In [1]: import numpy as np

In [2]: np.set_printoptions(precision=2, suppress=True, linewidth=100, floatmode="fixed")

In [3]: data = np.loadtxt("out6.csv", delimiter=",")

In [4]: data
Out[4]: 
array([[-1.68, -0.99,  0.78],
       [ 0.68, -0.19, -1.05],
       [-2.99, -0.82,  1.95],
       [-3.38, -0.38,  3.74],
       [-1.69,  0.88,  2.72],
       [ 1.12,  0.94, -0.44],
       [ 5.87, -1.67, -8.80],
       [-1.46,  0.60,  2.06],
       [-4.05, -0.06,  5.28],
       [-3.28, -0.37,  3.40]])

In [5]: x0 = np.array([2, 1, 5])

In [6]: target = data @ x0

In [7]: coef, lr = np.zeros(3), 1 / np.linalg.norm(data, 2) ** 2

In [8]: for i in range(12):
   ...:     coef -= lr * data.T @ (data @ coef - target)
   ...:     if i % 2 == 0: print(i, round(np.linalg.norm(data @ coef - target), 2))
   ...: 
0 10.35
2 9.57
4 8.85
6 8.19
8 7.58
10 7.02

In [9]: coef
Out[9]: array([-1.00,  1.19,  2.65])

In [10]: O, Rm = np.linalg.qr(data)

In [11]: round(float(abs(Rm[0, 0])), 2), np.round(np.linalg.norm(data[:, 0]), 2)
Out[11]: (9.57, np.float64(9.57))

In [12]: np.trace(O @ O.T)
Out[12]: np.float64(3.0)

In [13]: Rm
Out[13]: 
array([[  9.57,  -0.46, -11.79],
       [  0.00,   2.56,   2.86],
       [  0.00,   0.00,   1.01]])

In [14]: np.round(O.T @ O, 2) + 0
Out[14]: 
array([[1.00, 0.00, 0.00],
       [0.00, 1.00, 0.00],
       [0.00, 0.00, 1.00]])

In [15]: np.allclose(Rm.T @ Rm, data.T @ data)
Out[15]: True

In [16]: O.shape, Rm.shape
Out[16]: ((10, 3), (3, 3))

In [17]: A2 = np.array([[0, 3], [0, 2]])

In [18]: W2 = np.kron(A2, Rm)

In [19]: np.round(np.linalg.norm(W2, 2), 2), round(float(np.linalg.norm(A2, 2) * np.linalg.norm(Rm, 2)), 2)
Out[19]: (np.float64(55.49), 55.49)

In [20]: arr = np.load("case4.npy")

In [21]: arr
Out[21]: 
array([[14.00,  6.00,  9.00],
       [ 6.00,  9.00,  6.00],
       [ 9.00,  6.00, 14.00]])

In [22]: T = np.stack([arr, 2 * arr, arr[::-1]])

In [23]: (T @ arr.T).shape
Out[23]: (3, 3, 3)

In [24]: np.linalg.norm(T, axis=(1, 2))
Out[24]: array([27.91, 55.82, 27.91])

In [25]: np.einsum("bij,cij->bc", T, T)
Out[25]: 
array([[ 779.00, 1558.00,  729.00],
       [1558.00, 3116.00, 1458.00],
       [ 729.00, 1458.00,  779.00]])

In [26]: Lm = np.linalg.cholesky(arr)

In [27]: np.prod(np.diag(Lm)) ** 2, round(np.linalg.det(arr), 2)
Out[27]: (np.float64(675.0), np.float64(675.0))

In [28]: arr / np.sqrt(np.outer(np.diag(arr), np.diag(arr)))
Out[28]: 
array([[1.00, 0.53, 0.64],
       [0.53, 1.00, 0.53],
       [0.64, 0.53, 1.00]])

In [29]: np.linalg.eigvalsh(arr).min() > 0
Out[29]: np.True_

In [30]: np.diag(Lm) ** 2
Out[30]: array([14.00,  6.43,  7.50])

In [31]: x0 = np.array([0, 1, 2])

In [32]: target = arr @ x0

In [33]: target
Out[33]: array([24.00, 21.00, 34.00])

In [34]: np.round(np.linalg.solve(arr.T, arr[0]), 2) + 0
Out[34]: array([1.00, 0.00, 0.00])

In [35]: np.round(np.linalg.solve(arr, target), 2) + 0
Out[35]: array([0.00, 1.00, 2.00])

In [36]: ev, vecs = np.linalg.eigh(arr)

In [37]: vecs @ np.diag(ev) @ vecs.T
Out[37]: 
array([[14.00,  6.00,  9.00],
       [ 6.00,  9.00,  6.00],
       [ 9.00,  6.00, 14.00]])

In [38]: np.abs(vecs[:, -1]).round(6).argmax()
Out[38]: np.int64(0)

In [39]: np.unique(ev.round(6) + 0, return_counts=True)[1]
Out[39]: array([2, 1])

In [40]: np.linalg.eigvalsh(arr + 3 * np.eye(3))
Out[40]: array([ 8.00,  8.00, 30.00])

In [41]: np.linalg.eigvalsh(arr @ arr)
Out[41]: array([ 25.00,  25.00, 729.00])

In [42]: (ev > 1e-8).sum(), (ev < -1e-8).sum()
Out[42]: (np.int64(3), np.int64(0))

In [43]: ev
Out[43]: array([ 5.00,  5.00, 27.00])

In [44]: np.abs(vecs[:, -1])
Out[44]: array([0.64, 0.43, 0.64])

In [45]: np.round(vecs.T @ arr @ vecs, 2) + 0
Out[45]: 
array([[ 5.00,  0.00,  0.00],
       [ 0.00,  5.00,  0.00],
       [ 0.00,  0.00, 27.00]])

In [46]: ev.sum(), np.trace(arr)
Out[46]: (np.float64(37.0), np.float64(37.0))
